% python3 -q
>>> import numpy as np
>>> import numpy.linalg as la
>>> np.set_printoptions(precision=2, suppress=True, linewidth=100)
>>> X = np.array([[-0.85, -0.89, -0.88, 0.79, -0.01],
...     [0.84, 0.55, 0.16, 0.29, -0.82],
...     [0.5, -0.41, -0.39, -0.16, -0.78],
...     [0.02, -0.48, -0.9, 0.99, -0.89],
...     [0.97, 0.74, -0.56, 0.99, -0.99],
...     [0.75, 0.83, 0.92, -0.96, 0.45],
...     [0.95, 0.88, 0.67, -0.01, -0.82],
...     [0.63, 0.84, 0.93, -0.96, 0.67],
...     [0.32, 0.87, 0.7, 0.4, 0.52],
...     [0.36, 0.96, 0.98, -0.91, 0.95],
...     [0.44, 0.93, 0.94, -0.8, 0.84]])
>>> X
array([[-0.85, -0.89, -0.88,  0.79, -0.01],
       [ 0.84,  0.55,  0.16,  0.29, -0.82],
       [ 0.5 , -0.41, -0.39, -0.16, -0.78],
       [ 0.02, -0.48, -0.9 ,  0.99, -0.89],
       [ 0.97,  0.74, -0.56,  0.99, -0.99],
       [ 0.75,  0.83,  0.92, -0.96,  0.45],
       [ 0.95,  0.88,  0.67, -0.01, -0.82],
       [ 0.63,  0.84,  0.93, -0.96,  0.67],
       [ 0.32,  0.87,  0.7 ,  0.4 ,  0.52],
       [ 0.36,  0.96,  0.98, -0.91,  0.95],
       [ 0.44,  0.93,  0.94, -0.8 ,  0.84]])
>>> Z = X[[6, 1]].astype(float)
>>> for _ in range(7):
...     lab = la.norm(X[:, None] - Z, axis=-1).argmin(axis=1)
...     Z = np.array([X[lab == j].mean(axis=0) for j in range(2)])
... 
>>> lab
array([1, 1, 1, 1, 1, 0, 0, 0, 0, 0, 0])
>>> np.abs(Z[1] - Z[0]).argmax()
np.int64(2)
>>> Z[1] - Z[0]
array([-0.28, -0.98, -1.37,  1.12, -1.13])
>>> np.bincount(lab)
array([6, 5])
